>>> import numpy as np
>>> np.set_printoptions(precision=4, suppress=True, linewidth=200, legacy="1.25")
>>> def rd(a):
...     return np.round(a, 4) + 0
... 
>>> arr = np.array([[0, 0, 0, 0, 0, 0, 0, 0, 0],
...     [8, -12, -12, -12, 8, 4, 12, -4, 12],
...     [8, -12, -12, -12, 8, 4, 12, -4, 12],
...     [2, -3, -3, -3, 2, 1, 3, -1, 3],
...     [6, -9, -9, -9, 6, 3, 9, -3, 9],
...     [10, -15, -15, -15, 10, 5, 15, -5, 15],
...     [0, 0, 0, 0, 0, 0, 0, 0, 0]])
>>> vec = np.array([2, -5, 5, 1, -5, 3, -2, 3, -4])
>>> arr @ vec
array([   0, -108, -108,  -27,  -81, -135,    0])
>>> (arr * vec).sum(axis=1)
array([   0, -108, -108,  -27,  -81, -135,    0])
>>> np.sign((arr @ vec).round(6))
array([ 0, -1, -1, -1, -1, -1,  0])
>>> arr @ np.ones(9)
array([0., 4., 4., 1., 3., 5., 0.])
>>> arr @ (2 * vec)
array([   0, -216, -216,  -54, -162, -270,    0])
>>> np.einsum("ij,j->i", arr, vec)
array([   0, -108, -108,  -27,  -81, -135,    0])
>>> U, s, Vh = np.linalg.svd(arr)
>>> np.argmax(s[:-1] / (s[1:] + 1e-6)) + 1
1
>>> rd(s)
array([60.7042,  0.    ,  0.    ,  0.    ,  0.    ,  0.    ,  0.    ])
>>> other = U[:, :1] @ np.diag(s[:1]) @ Vh[:1]
>>> rd(np.abs(arr - other).max())
0.0
>>> rd(np.linalg.norm(arr - other, 2)), rd(s[1])
(0.0, 0.0)
>>> np.linalg.matrix_rank(other)
1
>>> np.abs(np.diag(np.linalg.qr(arr)[1])) > 1e-9
array([ True, False, False, False, False, False, False])
>>> np.linalg.lstsq(arr[:-1].T, arr[-1])[2]
1
>>> np.unique(arr.round(6), axis=0).shape
(5, 9)
>>> r = np.linalg.matrix_rank(arr)
>>> r
1
>>> ns = np.linalg.svd(arr)[2][r:].T
>>> ns.shape
(9, 8)
>>> [int(np.linalg.matrix_rank(arr[:i])) for i in range(1, len(arr) + 1)]
[0, 1, 1, 1, 1, 1, 1]
>>> [int(np.linalg.matrix_rank(arr[:, :j + 1])) for j in range(9)]
[1, 1, 1, 1, 1, 1, 1, 1, 1]
>>> np.allclose(arr @ ns, 0)
True
>>> np.linalg.matrix_rank(arr.T @ arr), np.linalg.matrix_rank(arr @ arr.T)
(1, 1)
